$ python3 -q
>>> import numpy as np
>>> np.set_printoptions(precision=1, suppress=True, linewidth=160)
>>> A = np.load("run18.npy")
>>> A
array([[ 0.,  0.,  0.,  0.,  0.,  0.,  0.],
       [ 0.,  0.,  0.,  0.,  0.,  0., -2.],
       [ 0.,  0.,  0.,  0.,  0.,  0., -5.],
       [ 0.,  0.,  0.,  0.,  0.,  0.,  3.],
       [ 0.,  0.,  0.,  0.,  0.,  0., -3.],
       [ 0.,  0.,  0.,  0.,  0.,  0., -2.],
       [ 0., -2., -5.,  3., -3., -2.,  0.]])
>>> left, sigma, VT = np.linalg.svd(A)
>>> np.argmax(sigma[:-1] / (sigma[1:] + 1e-6)) + 1
np.int64(2)
>>> B = left[:, :2] @ np.diag(sigma[:2]) @ VT[:2]
>>> np.linalg.matrix_rank(B)
np.int64(2)
>>> round(np.abs(A - B).max(), 1)
np.float64(0.0)
>>> np.linalg.matrix_rank(A, rtol=0.05)
np.int64(2)
>>> print(round(np.linalg.norm(A - B, 2), 1), sigma[2])
0.0 0.0
>>> u = np.array([8, 7, 4])
>>> np.convolve(A[2], u)
array([  0.,   0.,   0.,   0.,   0.,   0., -40., -35., -20.])
>>> print(np.array([np.convolve(row, u, "same") for row in A]))
[[  0.   0.   0.   0.   0.   0.   0.]
 [  0.   0.   0.   0.   0. -16. -14.]
 [  0.   0.   0.   0.   0. -40. -35.]
 [  0.   0.   0.   0.   0.  24.  21.]
 [  0.   0.   0.   0.   0. -24. -21.]
 [  0.   0.   0.   0.   0. -16. -14.]
 [-16. -54. -19. -23. -25. -26.  -8.]]
>>> np.cross(A[2, :3], A[6, :3])
array([ 0.,  0., -0.])
>>> np.correlate(A[2], A[6], "full")
array([  0.,   0.,   0.,   0.,   0.,   0.,   0.,  10.,  15., -15.,  25.,  10.,   0.])
>>> np.argsort(-np.linalg.norm(A, axis=0).round(6), kind="stable")[:3]
array([6, 2, 3])
>>> print([round(float(x), 1) for x in np.linalg.svd(A, compute_uv=False)[:3]])
[7.1, 7.1, 0.0]
>>> np.linalg.cond(A) > 100
np.True_
>>> round(float(np.linalg.norm(A, 2) / np.linalg.norm(A)), 1)
0.7
>>> np.sort(np.linalg.eigvals(A).real)
array([-7.1,  0. ,  0. ,  0. ,  0. ,  0. ,  7.1])
>>> np.flatnonzero(np.linalg.matrix_power((A != 0) + (A.T != 0) + np.eye(7), 7)[5])
array([1, 2, 3, 4, 5, 6])
>>> (np.linalg.matrix_power((A != 0) + (A.T != 0) + np.eye(7), 7) > 0).astype(int)
array([[1, 0, 0, 0, 0, 0, 0],
       [0, 1, 1, 1, 1, 1, 1],
       [0, 1, 1, 1, 1, 1, 1],
       [0, 1, 1, 1, 1, 1, 1],
       [0, 1, 1, 1, 1, 1, 1],
       [0, 1, 1, 1, 1, 1, 1],
       [0, 1, 1, 1, 1, 1, 1]])
>>> round(np.linalg.det(A), 1)
np.float64(0.0)
>>> feats = np.load("block6.npy")
>>> feats
array([[ 2.,  0.,  0.,  0.,  0.,  0.],
       [ 0., -2.,  2., -1., -3.,  1.],
       [ 0.,  1.,  3.,  1., -2.,  2.],
       [ 0.,  2., -3., -3.,  0.,  0.],
       [ 0., -1.,  0.,  1., -1., -2.],
       [ 0.,  1.,  2.,  2.,  3.,  1.]])
>>> u = np.array([2, 0, 2, 2, 0, 1])
>>> B = feats + np.outer(u, np.eye(6)[0])
>>> np.linalg.matrix_rank(B - feats)
np.int64(1)
>>> round(float(np.linalg.det(B) / np.linalg.det(feats)), 1), round(1 + np.linalg.solve(feats, u)[0], 1)
(2.0, np.float64(2.0))
>>> np.linalg.matrix_rank(np.linalg.inv(B) - np.linalg.inv(feats), tol=1e-8)
np.int64(1)
>>> vec = np.array([0, 0, -1, -1, -2, 1])
>>> rhs = feats @ vec
>>> b, lr = np.zeros(6), 1 / np.linalg.norm(feats, 2) ** 2
>>> for i in range(250):
...     b -= lr * feats.T @ (feats @ b - rhs)
...     if i % 50 == 0: print(i, round(np.linalg.norm(feats @ b - rhs), 1))
... 
0 4.3
50 0.3
100 0.3
150 0.2
200 0.1
>>> np.round(np.linalg.cond(feats), 1)
np.float64(13.5)
>>> X = np.loadtxt("m.csv", delimiter=",")
>>> print(X)
[[2. 0. 0. 0. 0. 0. 0. 0. 0.]
 [0. 0. 0. 0. 0. 0. 0. 0. 0.]
 [0. 0. 1. 0. 0. 0. 0. 0. 0.]
 [0. 0. 0. 0. 0. 0. 0. 0. 0.]
 [0. 0. 0. 0. 1. 0. 0. 0. 0.]
 [0. 0. 0. 0. 0. 3. 0. 0. 0.]
 [0. 0. 0. 0. 0. 0. 2. 0. 0.]
 [0. 0. 0. 0. 0. 0. 0. 0. 0.]
 [0. 0. 0. 0. 0. 0. 0. 0. 0.]]
>>> np.abs(np.diag(np.linalg.qr(A)[1])) > 1e-9
array([False,  True, False, False, False, False,  True])
>>> A @ np.linalg.pinv(A) @ A
array([[ 0.,  0.,  0.,  0.,  0.,  0.,  0.],
       [ 0.,  0.,  0.,  0.,  0.,  0., -2.],
       [ 0.,  0.,  0.,  0.,  0.,  0., -5.],
       [ 0.,  0.,  0.,  0.,  0.,  0.,  3.],
       [ 0.,  0.,  0.,  0.,  0.,  0., -3.],
       [ 0.,  0.,  0.,  0.,  0.,  0., -2.],
       [ 0., -2., -5.,  3., -3., -2.,  0.]])
>>> print(np.allclose(A[:-1].T @ np.linalg.lstsq(A[:-1].T, A[-1])[0], A[-1]))
False
>>> np.linalg.lstsq(A[:-1].T, A[-1])[2]
np.int32(1)
>>> np.linalg.matrix_rank(X - X[0, 0] * np.eye(9))
np.int64(7)
>>> np.prod(np.diag(X)), round(float(np.linalg.det(X)), 1)
(np.float64(0.0), 0.0)
>>> data = np.loadtxt("mat.csv", delimiter=",")
>>> data
array([[ -1. ,   0.1, -10.9, -10.2,  10.4, -20.2,  -8.5],
       [ -0.3,  -1.6,  -8.6,  -9.2,  10.1, -19.6,  -8.7],
       [  0. ,  -0.7,  -8.8,  -8.4,   9.7, -20.2,  -9.7],
       [ -0.4,   0.2, -11.8, -10.1,  11.5, -19.3, -11.3],
       [ -0.9,   0.6,  -9.5,  -9. ,   7.5, -20.5, -10.3],
       [ -0.8,   1. , -11.2, -10.7,   9.8, -22.4,  -9. ],
       [ -0.1,   0.8, -11.1,  -9.2,  10.5, -17.6, -10.3],
       [ -0.4,  -0.2, -10.8,  -9.9,   9.9, -20.1,  -9.9],
       [ -2.6,  -0.5, -11.3, -12.1,  10.6, -21.5,  -8.9],
       [  1.6,  -1.1,  -9.4,  -9.3,  10.8, -18.2, -10.5],
       [ -1.1,   0.2, -10.6, -11.9,   9.8, -19.5, -11.4],
       [  0.1,   0.6, -11.2, -10.5,  11.2, -19.6,  -9.3],
       [  0.5,  -1. ,  -9.9, -10. ,  10.9, -17.9, -11.1],
       [ -0.9,   0.2, -11.5, -10.9,  10.1, -22.2, -10. ],
       [ -0.9,   0.4,  -9.8, -10.2,  10.4, -21. , -11.2],
       [  0.3,  -0.1,  -9.8, -10.3,  10.6, -21.4, -10.3],
       [  0.4,   0.8,  -8.8, -10.2,  11.7, -19.4, -10. ],
       [ -1. ,  -0.1,  -8.2,  -9.6,   9. , -19.8, -11.4],
       [  1.6,  -1.6,  -9.1,  -9.2,   9.9, -20.2, -10.8],
       [  2. ,   1.2, -10.3,  -9.1,  10.7, -20.2,  -8.6],
       [ -0.4,   0. ,  -8.2,  -9.7,  10.8, -19.3,  -9.6],
       [ -0.1,  -0.2, -11.2, -10.7,  10.2, -20.4,  -9.9],
       [  1.3,  -0.6, -11.8,  -8.7,   9.9, -18.7, -10.4],
       [  0.3,   0.2, -11.7, -11.8,   9.8, -21.8,  -8.8],
       [ -1.1,  -0.1,  -8.2, -10.4,  11.1, -19.3,  -9.6],
       [ -0.3,  -0.2, -10.6, -10.2,  11.8, -19.9, -10.8],
       [ -0.7,   0.6, -10.7,  -8.3,   9.9, -20.9, -10.7],
       [  1.1,  -0.5,  -9.6,  -9.5,  10.8, -19.1, -10.9],
       [  1.7,   0.2,  -9.7, -10.7,  11.1, -20.3,  -9.9],
       [  0.6,  -0.1, -10. , -10.4,  10.7, -22.2, -10.3]])
>>> cen = data - data.mean(axis=0)
>>> left, sigma, VT = np.linalg.svd(cen, full_matrices=False)
>>> np.abs(VT[0]).argmax()
np.int64(5)
>>> np.searchsorted(np.cumsum(sigma ** 2) / (sigma ** 2).sum(), 0.9) + 1
np.int64(6)
>>> np.round(sigma ** 2 / (sigma ** 2).sum(), 1) + 0
array([0.4, 0.2, 0.1, 0.1, 0.1, 0.1, 0. ])
>>> round(float((sigma ** 2).sum() ** 2 / (sigma ** 4).sum()), 1)
4.7
>>> print(np.linalg.matrix_rank(cen))
7
>>> gram = np.cov(data, rowvar=False)
>>> gram.shape
(7, 7)
>>> np.argsort(-data.std(axis=0).round(6), kind="stable")
array([5, 2, 0, 3, 6, 4, 1])
>>> np.round(np.median(data, axis=0), 1) + 0
array([ -0.2,   0. , -10.2, -10.1,  10.4, -20.2, -10.2])
>>> np.polyfit(data[:, 4], data[:, 0], 1)
array([ 0.3, -3.1])
>>> round(np.corrcoef(data[:, 4], data[:, 0])[0, 1], 1)
np.float64(0.2)
>>> print(data.std(axis=0))
[1.  0.7 1.1 0.9 0.8 1.2 0.9]
>>> np.round(np.corrcoef(data.T), 1) + 0
array([[ 1. , -0.2,  0.1,  0.4,  0.2,  0.3, -0.1],
       [-0.2,  1. , -0.3, -0.2,  0. , -0.3,  0.1],
       [ 0.1, -0.3,  1. ,  0.4,  0. ,  0.2, -0.1],
       [ 0.4, -0.2,  0.4,  1. , -0.2,  0.4, -0.2],
       [ 0.2,  0. ,  0. , -0.2,  1. ,  0.3,  0. ],
       [ 0.3, -0.3,  0.2,  0.4,  0.3,  1. , -0.3],
       [-0.1,  0.1, -0.1, -0.2,  0. , -0.3,  1. ]])
>>> gram.round(1) + 0
array([[ 1.1, -0.1,  0.1,  0.4,  0.2,  0.4, -0.1],
       [-0.1,  0.5, -0.2, -0.1,  0. , -0.2,  0.1],
       [ 0.1, -0.2,  1.3,  0.4,  0. ,  0.3, -0.1],
       [ 0.4, -0.1,  0.4,  0.9, -0.2,  0.5, -0.1],
       [ 0.2,  0. ,  0. , -0.2,  0.7,  0.3,  0. ],
       [ 0.4, -0.2,  0.3,  0.5,  0.3,  1.5, -0.3],
       [-0.1,  0.1, -0.1, -0.1,  0. , -0.3,  0.8]])
>>> u = np.array([-5, 1, 1, 4, -3, -1, 3])
>>> B = gram + np.outer(u, np.eye(7)[5])
>>> B.round(1) + 0
array([[ 1.1, -0.1,  0.1,  0.4,  0.2, -4.6, -0.1],
       [-0.1,  0.5, -0.2, -0.1,  0. ,  0.8,  0.1],
       [ 0.1, -0.2,  1.3,  0.4,  0. ,  1.3, -0.1],
       [ 0.4, -0.1,  0.4,  0.9, -0.2,  4.5, -0.1],
       [ 0.2,  0. ,  0. , -0.2,  0.7, -2.7,  0. ],
       [ 0.4, -0.2,  0.3,  0.5,  0.3,  0.5, -0.3],
       [-0.1,  0.1, -0.1, -0.1,  0. ,  2.7,  0.8]])
>>> round(float(np.linalg.det(B) / np.linalg.det(gram)), 1), np.round(1 + np.linalg.solve(gram, u)[5], 1)
(0.7, np.float64(0.7))
>>> left, sigma, VT = np.linalg.svd(data)
>>> print(sigma)
[156.6   7.1   5.7   5.2   4.8   3.5   3. ]
>>> B = left[:, :1] @ np.diag(sigma[:1]) @ VT[:1]
>>> np.linalg.matrix_rank(data, rtol=0.05)
np.int64(1)
>>> K = np.load("out7.npy")
>>> print(K.round(1) + 0)
[[ 0.  -0.1  0.   1.   0.   1.7  2.2  1.6  2.6  0.9  0.1]
 [ 0.1  0.   0.   1.2  0.2  2.2  3.6  2.5  3.7  1.   0. ]
 [ 0.  -0.1  0.1  0.4  0.   0.7  1.2  0.7  1.   0.3  0. ]
 [ 0.   0.  -0.1 -0.1  0.  -0.6 -0.9 -0.6 -1.  -0.3  0.1]
 [ 0.1 -0.1 -0.1 -0.9 -0.1 -2.  -2.7 -1.8 -2.9 -1.   0.1]
 [-0.1  0.   0.1 -0.5  0.  -1.2 -1.7 -1.  -1.7 -0.6  0. ]
 [ 0.1  0.  -0.1 -1.5  0.1 -3.3 -5.1 -3.3 -5.  -1.8  0. ]
 [ 0.1  0.   0.1  0.   0.1  0.   0.1  0.1  0.1  0.  -0.2]
 [-0.1  0.   0.1  1.3  0.1  2.6  3.9  2.8  4.1  1.3 -0.1]
 [-0.1 -0.1  0.  -1.2  0.  -2.5 -3.7 -2.6 -3.7 -1.4 -0.2]
 [ 0.1 -0.1  0.  -0.8 -0.1 -1.3 -1.9 -1.2 -2.  -0.4 -0.2]
 [ 0.1  0.  -0.1  1.8  0.1  3.5  5.3  3.5  5.   1.6 -0.1]
 [ 0.   0.2 -0.1  0.1 -0.1  0.2  0.6  0.3  0.6  0.1  0. ]
 [ 0.1  0.1  0.   0.   0.2 -0.3 -0.3 -0.3 -0.4 -0.1 -0.2]
 [ 0.   0.  -0.1  0.6  0.1  1.3  1.9  1.2  1.9  0.6  0. ]
 [ 0.   0.   0.1 -1.   0.1 -2.  -3.1 -2.  -3.  -1.2  0.1]
 [ 0.   0.   0.  -1.6  0.1 -2.9 -4.5 -2.7 -4.4 -1.6  0. ]
 [ 0.   0.2  0.1  3.   0.1  5.5  8.4  5.4  8.4  2.7  0.1]
 [ 0.1  0.1  0.2  0.1  0.1  0.7  0.8  0.5  1.   0.1 -0.1]
 [ 0.1  0.  -0.1 -2.   0.1 -3.9 -5.8 -3.8 -5.7 -1.9  0. ]
 [-0.1  0.1  0.   1.5  0.   2.5  3.6  2.4  3.6  1.2  0. ]
 [-0.1  0.  -0.1  0.3  0.   0.8  0.9  0.7  1.   0.6  0. ]
 [ 0.  -0.2  0.1 -0.4 -0.1 -1.  -1.5 -1.  -1.4 -0.5  0.2]
 [ 0.1 -0.1 -0.2  0.   0.1  0.1  0.1  0.   0.2  0.   0.1]
 [-0.1  0.   0.   1.1  0.1  2.1  3.1  2.1  2.9  1.   0. ]
 [-0.1  0.2  0.2 -0.2  0.2 -0.6 -0.8 -0.6 -1.1 -0.2  0. ]
 [ 0.1  0.1 -0.1  1.2  0.2  2.5  3.8  2.4  3.6  1.2  0.1]
 [-0.1 -0.1  0.1 -0.8 -0.1 -1.3 -2.1 -1.5 -1.9 -0.6 -0.1]
 [-0.1  0.1  0.1 -1.   0.  -2.1 -3.1 -1.9 -2.9 -1.   0.2]
 [-0.1  0.1  0.   1.1 -0.1  2.1  3.3  2.   3.3  1.2  0. ]
 [ 0.   0.  -0.2 -0.4  0.1 -0.7 -0.9 -0.7 -1.  -0.2  0. ]
 [ 0.   0.  -0.3 -0.3 -0.2  0.  -0.1 -0.1 -0.3 -0.1  0.1]
 [-0.1  0.   0.1 -0.3  0.1 -0.7 -1.  -0.5 -1.1 -0.3  0. ]
 [ 0.  -0.1 -0.2 -1.2  0.3 -2.4 -3.5 -2.2 -3.5 -1.2 -0.1]
 [ 0.   0.   0.1 -0.4  0.  -0.8 -1.2 -0.8 -1.2 -0.2  0.2]
 [ 0.1 -0.1  0.1  0.7 -0.1  1.3  1.8  1.4  2.   0.7  0.2]]
>>> B = np.c_[K[:, :10] @ np.array([[8, 7, 4, 3, -2, 4, -3, 9, -3, -5],
...     [-9, -4, 4, 3, -6, 6, 8, -8, 5, 9],
...     [-1, -4, -2, -2, -7, -2, -3, 4, 0, -3],
...     [4, -5, 2, -4, 2, -1, 0, 1, 6, -4],
...     [-9, 5, -9, -9, -9, -3, -3, 7, 5, -3],
...     [6, 1, 2, -8, -1, -8, -4, 5, 5, 5],
...     [-6, -4, 3, -4, -8, 9, 9, 6, 1, 7],
...     [1, -8, -3, 2, 9, -5, 7, -1, -6, 4],
...     [-6, 8, -7, -9, 6, -2, 0, 1, -1, -2],
...     [6, -7, -3, 8, 1, 3, 7, -4, 4, -8]]), np.array([-1, 4, 0, -3, 3, -9, -7, -7, -3, -6, 8, -7, -3, -9, -3, 3, 4, -8, -4, -3, -5, 1, 8, -7, -3, 9, 3, 6, 2, 2, -7, -3, 9, -9, 2, -4])]
>>> B.round(1) + 0
array([[  -6.3,   -9.5,  -13.8,  -39.8,   14.1,   -5.8,   29.6,   21.9,    7. ,   13.3,   -1. ],
       [ -17.9,  -14.6,  -19.9,  -57.7,   14.8,   -2.7,   47.7,   33. ,    7.7,   24.8,    4. ],
       [  -3.3,   -5.9,   -4.3,  -18.1,    3.1,   -1. ,   13.5,   11.9,    2.8,    7.6,    0. ],
       [   4.8,    2.8,    5.6,   14.1,   -4.2,    1.3,  -11.5,   -7.8,   -0.8,   -6.5,   -3. ],
       [  13.1,   11.8,   16.1,   45.4,  -11.1,    4.2,  -36.3,  -23.3,   -9.1,  -19.1,    3. ],
       [   5.3,    5.8,    8. ,   27.2,   -6.6,    1.1,  -21.4,  -15.7,   -5.7,  -10.8,   -9. ],
       [  20.2,   25.5,   24.9,   76.4,  -21.2,    3.7,  -68.7,  -42.2,  -12.6,  -35.3,   -7. ],
       [  -0.6,   -0.1,   -0.7,   -0.8,   -1.2,    0.8,    1.1,    1.9,   -0.1,   -0.3,   -7. ],
       [ -17.7,  -18.5,  -22.7,  -63.2,   18.5,   -5.9,   53.1,   34.2,    9.4,   27.5,   -3. ],
       [  14.4,   18.8,   18.8,   56.5,  -16.1,    3.1,  -51.6,  -31.7,  -10. ,  -26. ,   -6. ],
       [  11.7,    6.2,    9.2,   34.9,   -6.6,    2.8,  -23.5,  -17. ,   -7. ,  -16.2,    8. ],
       [ -19.9,  -24. ,  -23.8,  -82.4,   21.1,   -5. ,   68.7,   47.3,   14.4,   38.2,   -7. ],
       [  -5.5,   -2.2,   -1.5,   -6.9,    1.8,    2.7,    9.9,    2.1,    1.1,    6.3,   -3. ],
       [  -0.9,    2.8,    2. ,    4.1,   -5.1,    2.5,   -4.1,   -1.6,    1.3,   -2.3,   -9. ],
       [  -8.8,   -6.1,  -10.6,  -31.1,    7.1,   -2. ,   23.7,   17.5,    5.3,   12.5,   -3. ],
       [   9.7,   15.6,   14. ,   44.9,  -13.8,    1.7,  -41.6,  -25.3,   -8.3,  -20.2,    3. ],
       [  17.4,   20.7,   20.5,   68.8,  -17. ,    1.3,  -59.4,  -38.3,  -13.6,  -29.8,    4. ],
       [ -37.5,  -38.4,  -41.3, -134. ,   31.9,   -6.4,  111.8,   73.1,   25.7,   59.5,   -8. ],
       [  -5.7,   -0.2,   -4.7,  -16.8,    0.4,   -2.3,    8.2,    9.8,    2.5,    7.4,   -4. ],
       [  21.9,   29.2,   27.1,   90.4,  -24.9,    6.3,  -76.9,  -49.2,  -16.3,  -41.6,   -3. ],
       [ -14.3,  -20.2,  -16.7,  -58. ,   15.5,   -4.4,   49.3,   30.3,   12.2,   26.9,   -5. ],
       [  -1.7,   -5.7,   -6.5,  -14.7,    5.7,   -2.6,   13.8,    7.6,    3.9,    5.5,    1. ],
       [   9.1,    6.4,    7.8,   23. ,   -4.2,    0.5,  -20.8,  -11.7,   -4.8,  -12.5,    8. ],
       [   0.3,    3.2,   -1.2,   -3.3,    1.2,   -0.8,   -1. ,    2.8,    0. ,   -0.7,   -7. ],
       [ -13.1,  -16. ,  -15.6,  -49.3,   12.6,   -4.7,   40.7,   26.4,    9.2,   22.8,   -3. ],
       [   0.7,   -0.2,    4.7,   14.6,  -10. ,    2.3,   -9.9,   -8.1,    0.7,   -4.9,    9. ],
       [ -17. ,  -16. ,  -18.1,  -59.3,   11.3,   -2.2,   49.5,   34.4,   11.8,   27.4,    3. ],
       [   8.8,   11. ,    9.1,   30.9,   -8. ,    0.6,  -28.9,  -17.5,   -6.3,  -14.9,    6. ],
       [  10.5,   12.8,   13.6,   47.5,  -11.2,    2.3,  -38.6,  -28.1,   -8.7,  -20.7,    2. ],
       [ -14. ,  -14.8,  -15.4,  -49.4,   13.5,   -0.5,   44.2,   25.9,    9.5,   22.3,    2. ],
       [   2.4,    6.1,    4.5,   15. ,   -6.5,    3.1,  -11.9,   -7.6,   -1.2,   -6.9,   -7. ],
       [   2.8,    1.6,    4.9,    6.4,    1.8,    1.6,   -0.9,   -3.9,   -2.7,    3.4,   -3. ],
       [   3.6,    2.4,    4.1,   16. ,   -4.4,   -0.3,  -13. ,   -9. ,   -2.7,   -7.1,    9. ],
       [  11.9,   18.8,   14.5,   53.1,  -14.2,    2.1,  -47.1,  -29.3,   -9.7,  -25.1,   -9. ],
       [   6.1,    3.1,    5. ,   20.1,   -5.2,    1.5,  -14.8,  -11. ,   -2.6,  -10.8,    2. ],
       [  -3.9,   -9.8,  -10.2,  -29.7,   12. ,   -3.9,   25.3,   17.5,    3.7,   11.1,   -4. ]])
>>> np.linalg.norm(np.linalg.qr(K)[0].T @ B, axis=0) ** 2 / ((B ** 2).sum(axis=0) + 1e-12)
array([1. , 1. , 1. , 1. , 1. , 1. , 1. , 1. , 1. , 1. , 0.5])
>>> np.linalg.matrix_rank(B)
np.int64(11)
>>> np.linalg.matrix_rank(np.c_[K, B])
np.int64(12)
>>> np.round(np.linalg.norm(B - K @ np.linalg.lstsq(K, B)[0], axis=0), 1) + 0
array([ 0. ,  0. ,  0. ,  0. ,  0. ,  0. ,  0. ,  0. ,  0. ,  0. , 23.3])
